$ python -q
>>> import numpy as np
>>> np.set_printoptions(precision=2, suppress=True, linewidth=160)
>>> K = np.abs(np.array([[3, 2, -1, 2, -3, -1],
...     [-2, 3, 0, 3, 1, -2],
...     [-3, 1, 1, 0, 1, 3],
...     [3, -2, 2, 1, -1, 2],
...     [1, 0, 2, 2, -2, 1],
...     [3, 1, -1, 2, 3, -1]])) + np.eye(6)
>>> K = K / K.sum(axis=1, keepdims=True)
>>> print(K)
[[0.31 0.15 0.08 0.15 0.23 0.08]
 [0.17 0.33 0.   0.25 0.08 0.17]
 [0.3  0.1  0.2  0.   0.1  0.3 ]
 [0.25 0.17 0.17 0.17 0.08 0.17]
 [0.11 0.   0.22 0.22 0.33 0.11]
 [0.25 0.08 0.08 0.17 0.25 0.17]]
>>> # a transition matrix
>>> print(np.sort(np.abs(np.linalg.eigvals(K)))[::-1])
[1.   0.32 0.2  0.2  0.07 0.07]
>>> print(np.linalg.matrix_power(K, 2))
[[0.23 0.14 0.12 0.18 0.2  0.14]
 [0.22 0.19 0.09 0.2  0.16 0.15]
 [0.26 0.12 0.11 0.14 0.21 0.16]
 [0.25 0.15 0.11 0.15 0.17 0.16]
 [0.22 0.09 0.17 0.15 0.21 0.17]
 [0.23 0.12 0.13 0.17 0.21 0.14]]
>>> print(K.sum(axis=1))
[1. 1. 1. 1. 1. 1.]
>>> pr = np.eye(6)[4]
>>> for _ in range(5):
...     pr = pr @ K
...     print(pr.round(2))
... 
[0.11 0.   0.22 0.22 0.33 0.11]
[0.22 0.09 0.17 0.15 0.21 0.17]
[0.24 0.12 0.14 0.15 0.2  0.16]
[0.23 0.13 0.13 0.16 0.2  0.15]
[0.23 0.13 0.13 0.16 0.19 0.15]
>>> M2 = np.linalg.inv(K)
>>> print(round(float(np.linalg.slogdet(K)[0]), 2))
1.0
>>> print((np.abs(M2) > 1e-9).astype(int))
[[1 1 1 1 1 1]
 [1 1 1 1 1 1]
 [1 1 1 1 1 1]
 [1 1 1 1 1 1]
 [1 1 1 1 1 1]
 [1 1 1 1 1 1]]
>>> print(np.round(np.linalg.det(K) * M2, 2) + 0)
[[0. 0. 0. 0. 0. 0.]
 [0. 0. 0. 0. 0. 0.]
 [0. 0. 0. 0. 0. 0.]
 [0. 0. 0. 0. 0. 0.]
 [0. 0. 0. 0. 0. 0.]
 [0. 0. 0. 0. 0. 0.]]
>>> m1 = np.array([[-1.1, -1.0, -0.5, 0.1, -0.8, 0.4, -0.8],
...     [-2.2, -0.1, -0.2, 0.0, 0.3, 0.3, -0.9],
...     [-1.1, 0.1, -0.5, -1.6, -0.5, -0.6, -0.2],
...     [-0.3, -0.2, 0.2, -1.8, 0.3, -2.6, 0.1]])
>>> m1[:, 4] *= 3
>>> print(m1)
[[-1.1 -1.  -0.5  0.1 -2.4  0.4 -0.8]
 [-2.2 -0.1 -0.2  0.   0.9  0.3 -0.9]
 [-1.1  0.1 -0.5 -1.6 -1.5 -0.6 -0.2]
 [-0.3 -0.2  0.2 -1.8  0.9 -2.6  0.1]]
>>> w1 = np.array([[2, -1, 2, 4],
...     [2, 4, 4, -1],
...     [4, 5, 5, 5],
...     [-3, 2, 1, -4],
...     [-1, 3, 1, 2],
...     [5, 2, 0, -3],
...     [-4, 2, 3, -4]])
>>> c = np.array([2, 2, 0, 2])
>>> H = np.maximum(m1 @ w1 + c, 0)
>>> print((H > 0).astype(int))
[[1 0 0 0]
 [1 1 0 0]
 [1 0 0 1]
 [0 0 0 1]]
>>> print(H)
[[ 3.1  0.   0.   0. ]
 [ 0.8  4.3  0.   0. ]
 [ 2.1  0.   0.   1. ]
 [ 0.   0.   0.  18.4]]
>>> basis = np.array([[-1, -3, -1], [2, 2, -3], [-1, 1, 1], [0, 3, 1]])
>>> print(H @ basis)
[[ -3.1  -9.3  -3.1]
 [  7.8   6.2 -13.7]
 [ -2.1  -3.3  -1.1]
 [  0.   55.2  18.4]]
>>> Uu, sv, Vh = np.linalg.svd(m1, full_matrices=False)
>>> print(np.round(Uu.T @ Uu, 2) + 0)
[[1. 0. 0. 0.]
 [0. 1. 0. 0.]
 [0. 0. 1. 0.]
 [0. 0. 0. 1.]]
>>> print(sv)
[3.65 3.59 2.47 1.  ]
>>> print(Uu.shape, sv.shape, Vh.shape)
(4, 4) (4,) (4, 7)
>>> print(sv / sv[0])
[1.   0.99 0.68 0.27]
>>> F = np.load("case1.npy")
>>> print(F)
[[ 3  0  0  0]
 [ 0 -2  0  0]
 [ 0  0 -3  0]
 [ 0  0  0 -3]]
>>> # triangular
>>> ang = np.radians(45)
>>> R = np.eye(4)
>>> R[3, 3] = R[1, 1] = np.cos(ang)
>>> R[3, 1], R[1, 3] = -np.sin(ang), np.sin(ang)
>>> print(R)
[[ 1.    0.    0.    0.  ]
 [ 0.    0.71  0.    0.71]
 [ 0.    0.    1.    0.  ]
 [ 0.   -0.71  0.    0.71]]
>>> M2 = F @ R.T
>>> print(np.allclose(np.linalg.norm(F, axis=1), np.linalg.norm(M2, axis=1)))
True
>>> print(round(np.linalg.det(R), 2), round(np.trace(R), 2))
1.0 3.41
>>> u = np.array([5, 5, 7, 6])
>>> M2 = F + np.outer(u, np.eye(4)[0])
>>> print(np.round(np.linalg.det(M2) / np.linalg.det(F), 2), round(float(1 + np.linalg.solve(F, u)[0]), 2))
2.67 2.67
>>> evals, vecs = np.linalg.eigh(F)
>>> print(vecs.T @ F @ vecs)
[[-3.  0.  0.  0.]
 [ 0. -3.  0.  0.]
 [ 0.  0. -2.  0.]
 [ 0.  0.  0.  3.]]
>>> print(np.unique(evals.round(6) + 0, return_counts=True)[1])
[2 1 1]
>>> print(evals)
[-3. -3. -2.  3.]
>>> print(vecs.T @ vecs)
[[1. 0. 0. 0.]
 [0. 1. 0. 0.]
 [0. 0. 1. 0.]
 [0. 0. 0. 1.]]
>>> print(np.sort(np.linalg.eigvals(F).real))
[-3. -3. -2.  3.]
>>> print(F @ F)
[[9 0 0 0]
 [0 4 0 0]
 [0 0 9 0]
 [0 0 0 9]]
>>> print(np.flatnonzero(np.linalg.matrix_power((F != 0) + (F.T != 0) + np.eye(4), 4)[1]))
[1]
>>> print(round(float(np.linalg.det(F)), 2))
-54.0
>>> print((F != 0).astype(int))
[[1 0 0 0]
 [0 1 0 0]
 [0 0 1 0]
 [0 0 0 1]]
>>> O, _ = np.linalg.qr(np.array([[1.2, -2.5, 0.8, 1.2, -0.2, 0.3, -0.8, -0.7, 1.1, 0.8],
...     [-1.8, -0.1, 1.7, 0.8, 1.1, 0.5, 0.3, 2.4, -0.5, 0.1],
...     [1.1, -1.1, 0.8, 1.1, -1.6, -1.1, 1.2, 1.1, -0.9, 0.7],
...     [0.3, -1.5, 1.2, 1.4, 1.2, 0.0, 4.0, 0.7, -0.7, -1.0],
...     [-0.3, -1.5, 2.0, 1.0, 0.9, -0.6, -0.4, 1.4, -1.1, -0.9],
...     [0.9, 0.0, -2.0, 0.5, -0.2, 0.1, 0.4, 0.4, -0.2, -1.6],
...     [-1.8, 0.7, 0.1, 1.8, -1.5, -0.4, 0.4, -0.6, 0.6, 1.5],
...     [-1.3, 0.4, 0.5, -0.3, 0.1, -0.6, 0.9, 0.8, -1.8, 0.5],
...     [-0.4, -2.9, -0.2, -0.9, 0.1, 1.0, 0.8, -0.4, -0.1, 1.5],
...     [0.4, -0.1, -0.4, 1.0, 0.5, -1.6, 0.7, -2.5, 0.6, 0.1]]))
>>> feats = O[:, :8]
>>> print(feats.round(2) + 0)
[[-0.34 -0.46 -0.1  -0.21  0.1   0.28 -0.4  -0.23]
 [ 0.52 -0.18 -0.24 -0.09 -0.26  0.27 -0.09  0.31]
 [-0.32 -0.15 -0.3  -0.2   0.61 -0.24  0.29  0.34]
 [-0.09 -0.32 -0.23 -0.27 -0.41  0.14  0.71 -0.17]
 [ 0.09 -0.37 -0.4  -0.05 -0.15 -0.25 -0.4   0.32]
 [-0.26  0.08  0.52 -0.41 -0.24  0.11 -0.02  0.64]
 [ 0.52  0.    0.17 -0.65  0.4   0.09 -0.02 -0.23]
 [ 0.37 -0.02  0.    0.12  0.06 -0.45  0.2   0.21]
 [ 0.11 -0.7   0.57  0.3   0.1  -0.11  0.1  -0.04]
 [-0.11  0.01  0.08 -0.37 -0.35 -0.69 -0.16 -0.31]]
>>> # keeps lengths
>>> C2 = feats.T @ feats
>>> print(np.linalg.matrix_rank(C2))
8
>>> print((feats @ feats.T).shape)
(10, 10)
>>> M2 = np.c_[feats[:, :4] @ np.array([[5, 0, 4, 3], [-4, 3, 0, -1], [-1, -3, -4, -2], [-5, -5, -5, 4]]), np.array([-3, 3, 3, -4, -5, 0, -4, -5, -5, -2])]
>>> print(M2)
[[ 1.3  -0.02  0.1  -1.21 -3.  ]
 [ 4.01  0.64  3.5   1.86  3.  ]
 [ 0.35  1.44  0.93 -1.01  3.  ]
 [ 2.4   1.09  1.92 -0.55 -4.  ]
 [ 2.53  0.31  2.16  1.23 -5.  ]
 [-0.08  0.73 -1.06 -3.52  0.  ]
 [ 5.66  2.74  4.63 -1.4  -4.  ]
 [ 1.37 -0.66  0.91  1.62 -5.  ]
 [ 1.3  -5.3  -3.32  1.09 -5.  ]
 [ 1.15  1.65  1.07 -2.   -2.  ]]
>>> print(np.linalg.matrix_rank(M2))
4
>>> print(np.round(np.linalg.lstsq(feats, M2[:, 0])[0], 2) + 0)
[ 5. -4. -1. -5.  0.  0.  0.  0.]
>>> print(np.linalg.matrix_rank(np.c_[feats, M2]))
9
>>> print(np.linalg.norm(np.linalg.qr(feats)[0].T @ M2, axis=0) ** 2 / ((M2 ** 2).sum(axis=0) + 1e-12))
[1.   1.   1.   1.   0.65]
>>> P = feats @ np.linalg.solve(feats.T @ feats, feats.T)
>>> print(np.linalg.matrix_rank(np.eye(10) - P))
2
>>> print(np.diag(P))
[0.69 0.61 0.89 0.96 0.65 0.98 0.94 0.45 0.95 0.87]
>>> M = np.load("w.npy")
>>> print(M)
[[-1.   -3.   -3.21  2.32 -2.89 -2.21  1.21 -0.32]
 [-1.   -3.   -3.44  2.66 -2.78 -2.44  1.44 -0.66]
 [-1.   -3.    0.2  -2.81 -4.6   1.2  -2.2   4.81]
 [-1.   -3.   -5.04  5.06 -1.98 -4.04  3.04 -3.06]
 [-1.   -3.    1.08 -4.12 -5.04  2.08 -3.08  6.12]
 [-1.   -3.   -3.11  2.16 -2.95 -2.11  1.11 -0.16]
 [-1.   -3.   -2.09  0.63 -3.46 -1.09  0.09  1.37]
 [-1.   -3.   -4.24  3.86 -2.38 -3.24  2.24 -1.86]
 [-1.   -3.    0.05 -2.57 -4.52  1.05 -2.05  4.57]
 [-1.   -3.   -2.37  1.05 -3.32 -1.37  0.37  0.95]
 [-1.   -3.   -1.34 -0.48 -3.83 -0.34 -0.66  2.48]
 [-1.   -3.   -5.88  6.31 -1.56 -4.88  3.88 -4.31]]
>>> print(np.abs(np.diag(np.linalg.qr(M)[1])) > 1e-9)
[ True False  True  True  True False False False]
>>> ang = np.radians(166)
>>> R = np.eye(8)
>>> R[2, 2] = R[6, 6] = np.cos(ang)
>>> R[2, 6], R[6, 2] = -np.sin(ang), np.sin(ang)
>>> print(R)
[[ 1.    0.    0.    0.    0.    0.    0.    0.  ]
 [ 0.    1.    0.    0.    0.    0.    0.    0.  ]
 [ 0.    0.   -0.97  0.    0.    0.   -0.24  0.  ]
 [ 0.    0.    0.    1.    0.    0.    0.    0.  ]
 [ 0.    0.    0.    0.    1.    0.    0.    0.  ]
 [ 0.    0.    0.    0.    0.    1.    0.    0.  ]
 [ 0.    0.    0.24  0.    0.    0.   -0.97  0.  ]
 [ 0.    0.    0.    0.    0.    0.    0.    1.  ]]
>>> M2 = M @ R.T
>>> print(round(np.linalg.det(R), 2), np.round(np.trace(R), 2))
1.0 4.06
>>> print(np.allclose(M @ M.T, M2 @ M2.T))
True
>>> print(np.abs(M2 - M).max(axis=0))
[ 0.    0.   10.65  0.    0.    0.    9.07  0.  ]
>>> M2 = R / np.sqrt((R ** 2).mean(axis=1, keepdims=True))
>>> print(M2[7])
[0.   0.   0.   0.   0.   0.   0.   2.83]
>>> print(np.linalg.norm(M2, axis=1))
[2.83 2.83 2.83 2.83 2.83 2.83 2.83 2.83]
>>> u, r1 = M[8], M[6]
>>> print(round(float(u @ r1), 2))
28.85
>>> pr = (u @ r1) / (u @ u) * u
>>> print(round(float((r1 - pr) @ u), 2))
0.0
>>> print(pr)
[-0.46 -1.37  0.02 -1.17 -2.06  0.48 -0.94  2.09]
